$ python -q
>>> import numpy as np
>>> from numpy import linalg as LA
>>> np.set_printoptions(precision=4, suppress=True, linewidth=140)
>>> rng = np.random.default_rng(57)
>>> z = rng.integers(0, 2, 5)
>>> data = (z[:, None] == z) * 4 + np.eye(5)
>>> data
array([[5., 0., 0., 4., 0.],
       [0., 5., 4., 0., 4.],
       [0., 4., 5., 0., 4.],
       [4., 0., 0., 5., 0.],
       [0., 4., 4., 0., 5.]])
>>> P = np.triu(np.array([[2, -1, -2, -1, -3],
...     [-1, -1, 0, -1, 0],
...     [-3, 0, 2, 2, -1],
...     [1, 1, -1, -3, 2],
...     [-1, 3, 2, 0, 0]]), 1) + np.eye(5)
>>> M2 = P @ data @ LA.inv(P)
>>> LA.matrix_rank(M2)
np.int64(5)
>>> M2
array([[  1., -24., -24.,  24., -96.],
       [ -4.,   1.,  -4.,   0., -12.],
       [  8.,   8.,  17.,  -8.,  56.],
       [  4.,  12.,  16., -11.,  60.],
       [  0.,   4.,   4.,  -4.,  17.]])
>>> F = np.loadtxt("arr.csv", delimiter=",")
>>> F
array([[ 10.7516,  -7.5039,  -0.4029,   9.9226],
       [ -3.3253,  -2.8743,   5.6016,  -2.0789],
       [ -3.3187,  -5.6103,  18.2441,  -4.0659],
       [  1.2118,   0.527 ,  -9.1948,   2.7379],
       [ -1.6526,  -1.7014,  -6.1524,   1.9321],
       [-13.0216,  -0.0307,  18.2792, -14.8288],
       [  4.2501,  -6.0536,   0.6002,   4.6351],
       [ -6.4492, -40.6481,  27.8204,   8.4804],
       [ -1.8584,  21.1514, -29.1893, -14.5209],
       [ -6.444 , -16.9253,  14.0787,  -2.7256]])
>>> Xc = (F - F.mean(axis=0)) / F.std(axis=0)
>>> np.argwhere(np.abs(Xc) > 2)
array([[0, 0],
       [7, 1],
       [8, 2]])
>>> Xc.std(axis=0)
array([1., 1., 1., 1.])
>>> beta = LA.lstsq(np.delete(Xc, 1, axis=1), Xc[:, 1])[0]
>>> round(float(1 - np.var(Xc[:, 1] - np.delete(Xc, 1, axis=1) @ beta)), 4)
0.9269
>>> beta
array([ 0.5268, -0.3695, -0.8771])
>>> z = F[:, 2] > np.median(F[:, 2])
>>> f = F[z].mean(axis=0) - F[~z].mean(axis=0)
>>> ((F - F.mean(axis=0)) @ f > 0).astype(int)
array([0, 1, 1, 0, 0, 1, 0, 1, 0, 1])
>>> X = np.load("block4.npy")
>>> X
array([[ 0, -9, -4,  5,  1, -4, -5, -1, -6, -9],
       [ 0,  0, -4,  5,  0,  3, -8, -3, -8,  8],
       [ 0,  0,  0,  7, -4,  4,  6, -7, -4,  0],
       [ 0,  0,  0,  0,  9,  0,  8,  9,  3, -4],
       [ 0,  0,  0,  0,  0,  3, -5, -2,  1, -2],
       [ 0,  0,  0,  0,  0,  0, -4,  7,  3, -8],
       [ 0,  0,  0,  0,  0,  0,  0,  2,  6, -1],
       [ 0,  0,  0,  0,  0,  0,  0,  0, -8, -9],
       [ 0,  0,  0,  0,  0,  0,  0,  0,  0,  3],
       [ 0,  0,  0,  0,  0,  0,  0,  0,  0,  0]])
>>> # triangular: eigenvalues sit on the diagonal
>>> def softmax(z):
...     e = np.exp(z - z.max(axis=-1, keepdims=True))
...     return e / e.sum(axis=-1, keepdims=True)
... 
>>> softmax(X).sum(axis=1)
array([1., 1., 1., 1., 1., 1., 1., 1., 1., 1.])
>>> att = X @ X.T / np.sqrt(10)
>>> np.round(softmax(att)[1] @ X, 4) + 0
array([ 0.,  0., -4.,  5.,  0.,  3., -8., -3., -8.,  8.])
>>> A = np.load("out0.npy")
>>> A
array([[ -0.5,  -0.6,   0.5,  14. ,   0.4,  -0.1,  -1.6,   0.4,   0.1,  -0.4],
       [ -1.7,  -0.3,  -0.6, -15. ,   1.7,  -1.6,  -0.4,   0.6,  -1.4,  -0.6],
       [  0.4,   0.6,  -0.5, -11. ,  -1.2,   0.5,  -0.8,  -0.2,  -0.4,   2.6],
       [ -0.9,  -0.6,  -1.2, -12. ,  -1.1,  -0.4,   0.2,   0.9,   1.5,   0.1],
       [ -1.3,  -0.8,  -0.5,  -3. ,   0.6,  -0.8,  -0.1,   0.1,  -0.9,   0.1],
       [ -1.2,   1.5,   1.1,  -7. ,   0.2,  -0.5,  -0.2,  -0.1,  -0.1,   1. ],
       [ -0.1,   1.8,  -0.4, -10. ,  -0.6,  -0.1,  -0.4,   0. ,   1.6,  -1. ],
       [ -0.8,   1.2,   1.4,   7. ,  -0.2,   0.6,   0.8,  -1.3,   0.4,   0.9],
       [ -0.5,   0.2,  -0.7,   2. ,   0.8,  -1.2,  -0.2,  -1.5,  -0.3,  -1.6]])
>>> # column 3 is much longer than the rest
>>> M2 = A / LA.norm(A, axis=1, keepdims=True)
>>> G = M2 @ M2.T
>>> np.argwhere(np.triu(np.abs(G) > 0.95, 1))
array([[0, 1],
       [0, 2],
       [0, 3],
       [0, 6],
       [3, 6]])
>>> round(float(np.degrees(np.arccos(np.clip(G[0, 8], -1, 1)))), 4)
53.9982
>>> G[0]
array([ 1.    , -0.9538, -0.9589, -0.9669, -0.7863, -0.9301, -0.9568,  0.9025,  0.5878])
